$ python3 -q
>>> import numpy as np
>>> np.set_printoptions(precision=2, suppress=True, linewidth=200)
>>> B = np.array([[-3, -3], [-3, 0], [-1, -2]])
>>> m1 = np.kron(np.eye(3, dtype=int), B)
>>> m1
array([[-3, -3,  0,  0,  0,  0],
       [-3,  0,  0,  0,  0,  0],
       [-1, -2,  0,  0,  0,  0],
       [ 0,  0, -3, -3,  0,  0],
       [ 0,  0, -3,  0,  0,  0],
       [ 0,  0, -1, -2,  0,  0],
       [ 0,  0,  0,  0, -3, -3],
       [ 0,  0,  0,  0, -3,  0],
       [ 0,  0,  0,  0, -1, -2]])
>>> proj = m1 @ np.linalg.solve(m1.T @ m1, m1.T)
>>> np.diag(proj)
array([0.71, 0.93, 0.36, 0.71, 0.93, 0.36, 0.71, 0.93, 0.36])
>>> np.trace(proj)
np.float64(6.0)
>>> proj
array([[ 0.71,  0.14,  0.43,  0.  ,  0.  ,  0.  ,  0.  ,  0.  ,  0.  ],
       [ 0.14,  0.93, -0.21,  0.  ,  0.  ,  0.  ,  0.  ,  0.  ,  0.  ],
       [ 0.43, -0.21,  0.36,  0.  ,  0.  ,  0.  ,  0.  ,  0.  ,  0.  ],
       [ 0.  ,  0.  ,  0.  ,  0.71,  0.14,  0.43,  0.  ,  0.  ,  0.  ],
       [ 0.  ,  0.  ,  0.  ,  0.14,  0.93, -0.21,  0.  ,  0.  ,  0.  ],
       [ 0.  ,  0.  ,  0.  ,  0.43, -0.21,  0.36,  0.  ,  0.  ,  0.  ],
       [ 0.  ,  0.  ,  0.  ,  0.  ,  0.  ,  0.  ,  0.71,  0.14,  0.43],
       [ 0.  ,  0.  ,  0.  ,  0.  ,  0.  ,  0.  ,  0.14,  0.93, -0.21],
       [ 0.  ,  0.  ,  0.  ,  0.  ,  0.  ,  0.  ,  0.43, -0.21,  0.36]])
>>> np.linalg.matrix_rank(np.eye(9) - proj)
np.int64(3)
>>> q, R = np.linalg.qr(m1)
>>> R
array([[ 4.36,  2.52,  0.  ,  0.  ,  0.  ,  0.  ],
       [ 0.  , -2.58,  0.  ,  0.  ,  0.  ,  0.  ],
       [ 0.  ,  0.  , -4.36, -2.52,  0.  ,  0.  ],
       [ 0.  ,  0.  ,  0.  ,  2.58,  0.  ,  0.  ],
       [ 0.  ,  0.  ,  0.  ,  0.  , -4.36, -2.52],
       [ 0.  ,  0.  ,  0.  ,  0.  ,  0.  , -2.58]])
>>> round(float(np.trace(q @ q.T)), 2)
6.0
>>> np.round(q.T @ q, 2) + 0
array([[1., 0., 0., 0., 0., 0.],
       [0., 1., 0., 0., 0., 0.],
       [0., 0., 1., 0., 0., 0.],
       [0., 0., 0., 1., 0., 0.],
       [0., 0., 0., 0., 1., 0.],
       [0., 0., 0., 0., 0., 1.]])
>>> round(abs(R[0, 0]), 2), round(float(np.linalg.norm(m1[:, 0])), 2)
(np.float64(4.36), 4.36)
>>> q.shape, R.shape
((9, 6), (6, 6))
>>> np.round(q @ R, 2) + 0
array([[-3., -3.,  0.,  0.,  0.,  0.],
       [-3.,  0.,  0.,  0.,  0.,  0.],
       [-1., -2.,  0.,  0.,  0.,  0.],
       [ 0.,  0., -3., -3.,  0.,  0.],
       [ 0.,  0., -3.,  0.,  0.,  0.],
       [ 0.,  0., -1., -2.,  0.,  0.],
       [ 0.,  0.,  0.,  0., -3., -3.],
       [ 0.,  0.,  0.,  0., -3.,  0.],
       [ 0.,  0.,  0.,  0., -1., -2.]])
>>> x0 = np.array([3, 3, 2, 1, 0, 3])
>>> y = m1 @ x0
>>> np.round(np.linalg.lstsq(m1, y)[0], 2) + 0
array([3., 3., 2., 1., 0., 3.])
>>> np.round(np.linalg.pinv(m1) @ m1, 2) + 0
array([[1., 0., 0., 0., 0., 0.],
       [0., 1., 0., 0., 0., 0.],
       [0., 0., 1., 0., 0., 0.],
       [0., 0., 0., 1., 0., 0.],
       [0., 0., 0., 0., 1., 0.],
       [0., 0., 0., 0., 0., 1.]])
>>> rng = np.random.default_rng(1573)
>>> y = y + 0.02 * rng.normal(size=9)
>>> y
array([-17.98,  -9.01,  -8.98,  -8.99,  -5.99,  -3.97,  -8.97,  -0.03,  -6.03])
>>> coef, *_ = np.linalg.lstsq(m1, y)
>>> np.round(m1.T @ (y - m1 @ coef), 2) + 0
array([0., 0., 0., 0., 0., 0.])
>>> coef
array([3.01, 2.99, 2.  , 0.99, 0.01, 2.99])
>>> coef.round()
array([3., 3., 2., 1., 0., 3.])
>>> [round(float(np.linalg.norm(np.linalg.solve(m1.T @ m1 + lam * np.eye(6), m1.T @ y))), 2) for lam in (0, 1, 10, 100)]
[5.65, 5.3, 3.8, 1.1]
